$ python -q
>>> import numpy as np
>>> np.set_printoptions(suppress=True, linewidth=200)
>>> def rnd(a):
...     return np.round(a, 1) + 0
... 
>>> J = np.load("dump.npy")
>>> print(J)
[[ 0  2  0  2  3  2  0]
 [ 0  1  1  3  2  1  0]
 [ 0  1  2  0  3  3  0]
 [ 0  0  0  2  1  2  1]
 [ 1  2  0  0  3  3  3]
 [ 2  3  1  0  0  1  3]
 [ 0 -1 -3 -7 -3 -1  0]]
>>> print(rnd(np.linalg.norm(J) ** 2 / np.linalg.norm(J, 2) ** 2))
1.5
>>> print(rnd(np.linalg.norm(J, 2)))
11.3
>>> print(rnd(np.linalg.norm(J[6] - J[2])))
11.4
>>> rng = np.random.default_rng(512)
>>> z = rng.permutation(7)
>>> print(z)
[1 3 5 2 6 4 0]
>>> M2 = J[z][:, z]
>>> print(np.allclose(M2, J))
False
>>> print(rnd(np.sort(np.abs(np.linalg.eigvals(M2)))))
[0.  1.4 2.9 3.3 3.3 3.8 3.8]
>>> rank = np.linalg.matrix_rank(J)
>>> print(rank)
6
>>> N = np.linalg.svd(J)[2][rank:].T
>>> print([int(np.linalg.matrix_rank(J[:, :j + 1])) for j in range(7)])
[1, 2, 3, 4, 5, 6, 6]
>>> print(rnd(J @ N))
[[0.]
 [0.]
 [0.]
 [0.]
 [0.]
 [0.]
 [0.]]
>>> print(N.shape)
(7, 1)
>>> K = np.loadtxt("arr.csv", delimiter=",")
>>> print(K)
[[14.  0.  6.  9. 11. 14. 16.]
 [ 0.  0.  0. 15.  0.  9.  9.]
 [ 0.  0.  0. 10.  1.  5.  9.]
 [ 0.  0.  0. 15.  0. 11. 13.]
 [ 2.  0.  2.  5.  3.  2.  4.]
 [ 0.  0.  0. 15.  0.  9.  9.]
 [ 6.  0.  0. 10.  5. 16. 10.]
 [ 0.  0.  0. 15.  0.  8. 14.]
 [ 0.  0.  0. 10.  0.  7.  0.]
 [ 0.  0.  1.  2.  1.  0.  0.]
 [ 0.  0.  0. 17.  3. 14. 20.]
 [ 4.  0.  2. 17.  7. 16. 24.]
 [ 1.  0.  0. 20.  5. 21. 25.]
 [ 0.  0.  0. 15.  0.  6. 10.]
 [ 0.  0.  0. 16.  0. 12. 12.]]
>>> U, s, VT = np.linalg.svd(K)
>>> V = VT[:(s > 1e-8).sum()]
>>> x = K[7] + -2 * K[6] + rng.integers(2) * np.eye(7)[4]
>>> print(x)
[-12.   0.   0.  -5.  -9. -24.  -6.]
>>> print(np.linalg.matrix_rank(np.vstack([K, x])))
6
>>> print(rnd(V.T @ V))
[[1. 0. 0. 0. 0. 0. 0.]
 [0. 0. 0. 0. 0. 0. 0.]
 [0. 0. 1. 0. 0. 0. 0.]
 [0. 0. 0. 1. 0. 0. 0.]
 [0. 0. 0. 0. 1. 0. 0.]
 [0. 0. 0. 0. 0. 1. 0.]
 [0. 0. 0. 0. 0. 0. 1.]]
>>> print(np.allclose(V.T @ V @ x, x))
True
>>> rank = np.linalg.matrix_rank(K)
>>> print(rank)
6
>>> N = np.linalg.svd(K)[2][rank:].T
>>> print([int(np.linalg.matrix_rank(np.delete(K, i, axis=0))) for i in range(15)])
[6, 6, 6, 6, 6, 6, 6, 6, 6, 6, 6, 6, 6, 6, 6]
>>> print(rnd(N @ N.T))
[[0. 0. 0. 0. 0. 0. 0.]
 [0. 1. 0. 0. 0. 0. 0.]
 [0. 0. 0. 0. 0. 0. 0.]
 [0. 0. 0. 0. 0. 0. 0.]
 [0. 0. 0. 0. 0. 0. 0.]
 [0. 0. 0. 0. 0. 0. 0.]
 [0. 0. 0. 0. 0. 0. 0.]]
>>> print(np.linalg.matrix_rank(K.T @ K), np.linalg.matrix_rank(K @ K.T))
6 6
>>> print(N.shape)
(7, 1)
>>> print(rnd(K @ N))
[[0.]
 [0.]
 [0.]
 [0.]
 [0.]
 [0.]
 [0.]
 [0.]
 [0.]
 [0.]
 [0.]
 [0.]
 [0.]
 [0.]
 [0.]]
>>> print(rnd(N[:, 0] / N[np.abs(N[:, 0]).round(6).argmax(), 0]))
[0. 1. 0. 0. 0. 0. 0.]
>>> U, s, VT = np.linalg.svd(K)
>>> print(np.argmax(s[:-1] / (s[1:] + 1e-6)) + 1)
6
>>> M2 = U[:, :6] @ np.diag(s[:6]) @ VT[:6]
>>> print(np.linalg.matrix_rank(M2))
6
>>> print(np.linalg.matrix_rank(K, rtol=0.05))
4
>>> print(rnd(M2))
[[14.  0.  6.  9. 11. 14. 16.]
 [ 0.  0.  0. 15.  0.  9.  9.]
 [ 0.  0.  0. 10.  1.  5.  9.]
 [ 0.  0.  0. 15.  0. 11. 13.]
 [ 2.  0.  2.  5.  3.  2.  4.]
 [ 0.  0.  0. 15.  0.  9.  9.]
 [ 6.  0.  0. 10.  5. 16. 10.]
 [ 0.  0.  0. 15.  0.  8. 14.]
 [ 0.  0.  0. 10.  0.  7.  0.]
 [ 0.  0.  1.  2.  1.  0.  0.]
 [ 0.  0.  0. 17.  3. 14. 20.]
 [ 4.  0.  2. 17.  7. 16. 24.]
 [ 1.  0.  0. 20.  5. 21. 25.]
 [ 0.  0.  0. 15.  0.  6. 10.]
 [ 0.  0.  0. 16.  0. 12. 12.]]
>>> arr = np.array([[0, 2, 0, 2, 0, 2],
...     [-5, -1, -5, -1, -5, -1],
...     [-4, 1, -4, 1, -4, 1],
...     [0, 2, 0, 2, 0, 2],
...     [-5, -1, -5, -1, -5, -1],
...     [-4, 1, -4, 1, -4, 1]])
>>> print(arr)
[[ 0  2  0  2  0  2]
 [-5 -1 -5 -1 -5 -1]
 [-4  1 -4  1 -4  1]
 [ 0  2  0  2  0  2]
 [-5 -1 -5 -1 -5 -1]
 [-4  1 -4  1 -4  1]]
>>> U, s, VT = np.linalg.svd(arr)
>>> V = VT[:(s > 1e-8).sum()]
>>> x = arr[5] + 3 * arr[2] + rng.integers(2) * np.eye(6)[2]
>>> print(x)
[-16.   4. -16.   4. -16.   4.]
>>> print(np.allclose(V.T @ V @ x, x))
True
>>> U, s, VT = np.linalg.svd(arr)
>>> print(np.argmax(s[:-1] / (s[1:] + 1e-6)) + 1)
2
>>> M2 = U[:, :2] @ np.diag(s[:2]) @ VT[:2]
>>> print(np.linalg.matrix_rank(arr, rtol=0.05))
2
>>> print(rnd(np.linalg.norm(arr - M2, 2)), rnd(s[2]))
0.0 0.0
>>> print(rnd(np.abs(arr - M2).max()))
0.0
>>> M2 = arr + rng.integers(-2, 3, (6, 2)) @ rng.integers(-2, 3, (2, 6))
>>> print(M2)
[[  2  -3   0  -1  -6   0]
 [ -9  -1   0  -5  -3  -2]
 [ -4   5  -6   5   0   3]
 [  4   0  -4   4  -4   2]
 [ -1  -7  -7  -3 -13  -3]
 [ -8   3   0  -1   0   1]]
>>> print(np.abs(M2 - arr).sum(axis=1))
[18 16 16 16 24 16]
>>> print(rnd(np.linalg.svd(M2 - arr, compute_uv=False)))
[17.6 11.3  0.   0.   0.   0. ]
>>> print(np.linalg.matrix_rank(M2 - arr, tol=1e-8))
2
>>> f = np.array([7, 3, 7, 2])
>>> M = f[np.abs(np.subtract.outer(np.arange(4), np.arange(4)))]
>>> print(M)
[[7 3 7 2]
 [3 7 3 7]
 [7 3 7 3]
 [2 7 3 7]]
>>> print(round(np.log10(np.linalg.cond(M))))
2
>>> print(rnd(np.abs(np.linalg.svd(M)[2][-1])))
[0.5 0.5 0.5 0.5]
>>> print(rnd(np.abs(np.linalg.eigvals(M)).max()))
19.5
>>> print(np.allclose(M, M.T))
True
>>> print(np.trace(M))
28
>>> np.linalg.determinant(M)
Traceback (most recent call last):
  File "<python-input-70>", line 1, in <module>
    np.linalg.determinant(M)
    ^^^^^^^^^^^^^^^^^^^^^
AttributeError: module 'numpy.linalg' has no attribute 'determinant'
>>> print(M @ M)
[[111  77 113  70]
 [ 77 116  84 113]
 [113  84 116  77]
 [ 70 113  77 111]]
>>> A = np.array([[6, 0, 6],
...     [9, 0, 9],
...     [6, 0, 6],
...     [3, 0, 3],
...     [0, 0, 0],
...     [9, 0, 9],
...     [9, 0, 9],
...     [6, 0, 6]])
>>> print(A)
[[6 0 6]
 [9 0 9]
 [6 0 6]
 [3 0 3]
 [0 0 0]
 [9 0 9]
 [9 0 9]
 [6 0 6]]
>>> U, s, VT = np.linalg.svd(A)
>>> print(rnd(s))
[26.8  0.   0. ]
>>> M2 = U[:, :1] @ np.diag(s[:1]) @ VT[:1]
>>> print(np.linalg.matrix_rank(M2))
1
>>> print(rnd(M2))
[[6. 0. 6.]
 [9. 0. 9.]
 [6. 0. 6.]
 [3. 0. 3.]
 [0. 0. 0.]
 [9. 0. 9.]
 [9. 0. 9.]
 [6. 0. 6.]]
>>> print(rnd(np.linalg.norm(A - M2, 2)), rnd(s[1]))
0.0 0.0
>>> print(np.allclose(A[:-1].T @ np.linalg.lstsq(A[:-1].T, A[-1])[0], A[-1]))
True
>>> try:
...     np.linalg.inv(A)
... except np.linalg.LinAlgError as e:
...     print(e)
... 
Last 2 dimensions of the array must be square
>>> print(rnd(np.linalg.norm(A, axis=1)))
[ 8.5 12.7  8.5  4.2  0.  12.7 12.7  8.5]
>>> print(rnd(np.linalg.norm(A, 1)), rnd(np.linalg.norm(A, np.inf)))
48.0 18.0
>>> print(rnd(np.linalg.norm(A, 2)))
26.8
>>> print(np.linalg.norm(A, axis=1).argmax())
1
>>> rank = np.linalg.matrix_rank(A)
>>> print(rank)
1
>>> N = np.linalg.svd(A)[2][rank:].T
>>> print([int(np.linalg.matrix_rank(A[:, :j + 1])) for j in range(3)])
[1, 1, 1]
>>> print(np.allclose(A @ N, 0))
True
>>> print(rnd(A @ N))
[[0. 0.]
 [0. 0.]
 [0. 0.]
 [0. 0.]
 [0. 0.]
 [0. 0.]
 [0. 0.]
 [0. 0.]]
>>> Q, _ = np.linalg.qr(np.array([[-1.6, 0.4, -1.3, 0.1],
...     [-0.9, 0.9, -0.5, 1.4],
...     [-0.2, -0.3, -0.7, 1.2],
...     [-0.1, 0.5, 2.1, 1.6]]))
>>> mat = Q[:, :4]
>>> print(rnd(mat))
[[-0.9  0.3  0.2 -0.3]
 [-0.5 -0.6 -0.5  0.3]
 [-0.1  0.5  0.1  0.9]
 [-0.1 -0.5  0.8  0.2]]
>>> x = np.array([0, 2, 3, 2])
>>> print(rnd(np.sort(np.abs(np.degrees(np.angle(np.linalg.eigvals(mat)))))))
[  0.  126.9 126.9 180. ]
>>> print(rnd(mat.T @ (mat @ x)))
[0. 2. 3. 2.]
>>> print(rnd(np.linalg.det(mat)))
-1.0
>>> x = np.array([3, -9, 3, 4, -2, 2, -6])
>>> a = np.maximum(J @ x, 0)
>>> print(rnd(np.tanh(J @ x)))
[-1.  1. -1.  1. -1. -1. -1.]
>>> print(J * (a > 1e-9)[:, None])
[[0 0 0 0 0 0 0]
 [0 1 1 3 2 1 0]
 [0 0 0 0 0 0 0]
 [0 0 0 2 1 2 1]
 [0 0 0 0 0 0 0]
 [0 0 0 0 0 0 0]
 [0 0 0 0 0 0 0]]
>>> print(np.maximum(J @ (3 * x), 0))
[ 0 12  0 12  0  0  0]
>>> M2 = np.array([[3, 3, 3, 1]])
>>> W0 = M2.T @ M2
>>> print(W0)
[[9 9 9 3]
 [9 9 9 3]
 [9 9 9 3]
 [3 3 3 1]]
>>> f = np.array([-3, 3])
>>> print(np.correlate(W0[2], W0[1], "full"))
[ 27 108 189 252 189 108  27]
>>> feats = np.loadtxt("block10.csv", delimiter=",")
>>> print(rnd(feats))
[[ 1.   0.1 -0.1  0.1]
 [ 0.1  0.7  0.2 -0.4]
 [-0.1  0.2  0.9  0.3]
 [ 0.1 -0.4  0.3  0.5]]
>>> print(rnd(np.einsum("ij,ji->", feats, feats)))
3.0
>>> print(rnd(np.linalg.eigvals(feats)))
[0. 1. 1. 1.]
>>> print(rnd(np.linalg.det(feats.T)))
0.0
>>> print([round(float(x), 1) for x in np.linalg.svd(feats, compute_uv=False)[:3]])
[1.0, 1.0, 1.0]
>>> print(np.argsort(-np.linalg.norm(feats, axis=0).round(6), kind="stable")[:3])
[0 2 1]
>>> print(np.linalg.matrix_rank(feats, rtol=0.1))
3
>>> hat = np.triu(np.array([[7, 5, -1, 8], [-3, 9, 5, -8], [-2, -3, -1, -3], [-4, -8, -9, 1]]), 1) + np.eye(4)
>>> M2 = hat @ feats @ np.linalg.inv(hat)
>>> print(np.linalg.matrix_rank(M2))
3
>>> print(rnd(hat @ feats - feats @ hat))
[[ 1.5 -5.   2.9 -5.5]
 [-1.2  3.9 -1.1  2.6]
 [-0.3  1.5 -1.9  3.3]
 [ 0.  -0.6  2.1 -3.4]]
>>> evals, V = np.linalg.eigh(feats)
>>> print(rnd(np.linalg.svd(feats, compute_uv=False)))
[1. 1. 1. 0.]
>>> print((evals > 1e-8).sum(), (evals < -1e-8).sum())
3 0
>>> print(np.unique(evals.round(6) + 0, return_counts=True)[1])
[1 3]
>>> print(rnd(V.T @ V))
[[1. 0. 0. 0.]
 [0. 1. 0. 0.]
 [0. 0. 1. 0.]
 [0. 0. 0. 1.]]
>>> print(rnd(np.linalg.eigvalsh(feats + 3 * np.eye(4))))
[3. 4. 4. 4.]
